$ python -q
>>> import numpy as np
>>> from numpy import linalg as LA
>>> np.set_printoptions(precision=2, suppress=True, linewidth=140)
>>> rng = np.random.default_rng(632)
>>> J = np.eye(9, dtype=int)[rng.permutation(9)] * np.array([-1, 2, -1, 1, 3, 3, 3, -1, 1])
>>> J
array([[ 0,  0,  0,  0,  0,  0,  3,  0,  0],
       [-1,  0,  0,  0,  0,  0,  0,  0,  0],
       [ 0,  0,  0,  0,  3,  0,  0,  0,  0],
       [ 0,  0,  0,  0,  0,  0,  0, -1,  0],
       [ 0,  0,  0,  0,  0,  3,  0,  0,  0],
       [ 0,  0, -1,  0,  0,  0,  0,  0,  0],
       [ 0,  0,  0,  1,  0,  0,  0,  0,  0],
       [ 0,  0,  0,  0,  0,  0,  0,  0,  1],
       [ 0,  2,  0,  0,  0,  0,  0,  0,  0]])
>>> Q, r_ = LA.qr(J)
>>> Q
array([[ 0.,  0.,  0.,  0.,  0.,  0., -1.,  0.,  0.],
       [ 1.,  0.,  0.,  0.,  0.,  0.,  0.,  0.,  0.],
       [-0., -0.,  0.,  0., -1.,  0.,  0.,  0.,  0.],
       [-0., -0., -0.,  0.,  0.,  0.,  0.,  1.,  0.],
       [-0., -0., -0., -0.,  0., -1.,  0.,  0.,  0.],
       [-0., -0.,  1., -0.,  0.,  0.,  0.,  0.,  0.],
       [-0., -0., -0., -1., -0., -0.,  0.,  0.,  0.],
       [-0., -0., -0., -0., -0., -0., -0.,  0., -1.],
       [-0., -1., -0., -0., -0., -0.,  0.,  0.,  0.]])
>>> np.allclose(r_.T @ r_, J.T @ J)
True
>>> r_
array([[-1.,  0.,  0.,  0.,  0.,  0.,  0.,  0.,  0.],
       [ 0., -2.,  0.,  0.,  0.,  0.,  0.,  0.,  0.],
       [ 0.,  0., -1.,  0.,  0.,  0.,  0.,  0.,  0.],
       [ 0.,  0.,  0., -1.,  0.,  0.,  0.,  0.,  0.],
       [ 0.,  0.,  0.,  0., -3.,  0.,  0.,  0.,  0.],
       [ 0.,  0.,  0.,  0.,  0., -3.,  0.,  0.,  0.],
       [ 0.,  0.,  0.,  0.,  0.,  0., -3.,  0.,  0.],
       [ 0.,  0.,  0.,  0.,  0.,  0.,  0., -1.,  0.],
       [ 0.,  0.,  0.,  0.,  0.,  0.,  0.,  0., -1.]])
>>> Q.shape, r_.shape
((9, 9), (9, 9))
>>> LA.svd(J, compute_uv=False)
array([3., 3., 3., 2., 1., 1., 1., 1., 1.])
>>> J @ J.T
array([[9, 0, 0, 0, 0, 0, 0, 0, 0],
       [0, 1, 0, 0, 0, 0, 0, 0, 0],
       [0, 0, 9, 0, 0, 0, 0, 0, 0],
       [0, 0, 0, 1, 0, 0, 0, 0, 0],
       [0, 0, 0, 0, 9, 0, 0, 0, 0],
       [0, 0, 0, 0, 0, 1, 0, 0, 0],
       [0, 0, 0, 0, 0, 0, 1, 0, 0],
       [0, 0, 0, 0, 0, 0, 0, 1, 0],
       [0, 0, 0, 0, 0, 0, 0, 0, 4]])
>>> LA.pinv(J)
array([[ 0.  , -1.  ,  0.  ,  0.  ,  0.  ,  0.  ,  0.  ,  0.  ,  0.  ],
       [ 0.  ,  0.  ,  0.  ,  0.  ,  0.  ,  0.  ,  0.  ,  0.  ,  0.5 ],
       [ 0.  ,  0.  ,  0.  ,  0.  ,  0.  , -1.  ,  0.  ,  0.  ,  0.  ],
       [ 0.  ,  0.  ,  0.  ,  0.  ,  0.  ,  0.  ,  1.  ,  0.  ,  0.  ],
       [ 0.  ,  0.  ,  0.33,  0.  ,  0.  ,  0.  ,  0.  ,  0.  ,  0.  ],
       [ 0.  ,  0.  ,  0.  ,  0.  ,  0.33,  0.  ,  0.  ,  0.  ,  0.  ],
       [ 0.33,  0.  ,  0.  ,  0.  ,  0.  ,  0.  ,  0.  ,  0.  ,  0.  ],
       [ 0.  ,  0.  ,  0.  , -1.  ,  0.  ,  0.  ,  0.  ,  0.  ,  0.  ],
       [ 0.  ,  0.  ,  0.  ,  0.  ,  0.  ,  0.  ,  0.  ,  1.  ,  0.  ]])
>>> J[:, 0] @ J[:, 6]
np.int64(0)
>>> x0 = np.array([1, 0, 1, 3, 1, 4, 1, 3, 4])
>>> y = J @ x0
>>> c, lr = np.zeros(9), 1 / LA.norm(J, 2) ** 2
>>> for i in range(200):
...     c -= lr * J.T @ (J @ c - y)
...     if i % 50 == 0: print(i, round(LA.norm(J @ c - y), 2))
... 
0 5.33
50 0.01
100 0.0
150 0.0
>>> round(LA.cond(J), 2)
np.float64(3.0)
>>> x0 = np.array([-7, -2, 5, 0, 7, 1, -8, -2, -1])
>>> J @ x0
array([-24,   7,  21,   2,   3,  -5,   0,  -1,  -4])
>>> J * x0
array([[  0,   0,   0,   0,   0,   0, -24,   0,   0],
       [  7,   0,   0,   0,   0,   0,   0,   0,   0],
       [  0,   0,   0,   0,  21,   0,   0,   0,   0],
       [  0,   0,   0,   0,   0,   0,   0,   2,   0],
       [  0,   0,   0,   0,   0,   3,   0,   0,   0],
       [  0,   0,  -5,   0,   0,   0,   0,   0,   0],
       [  0,   0,   0,   0,   0,   0,   0,   0,   0],
       [  0,   0,   0,   0,   0,   0,   0,   0,  -1],
       [  0,  -4,   0,   0,   0,   0,   0,   0,   0]])
>>> (J * x0).sum(axis=1)
array([-24,   7,  21,   2,   3,  -5,   0,  -1,  -4])
>>> J @ np.ones(9)
array([ 3., -1.,  3., -1.,  3., -1.,  1.,  1.,  2.])
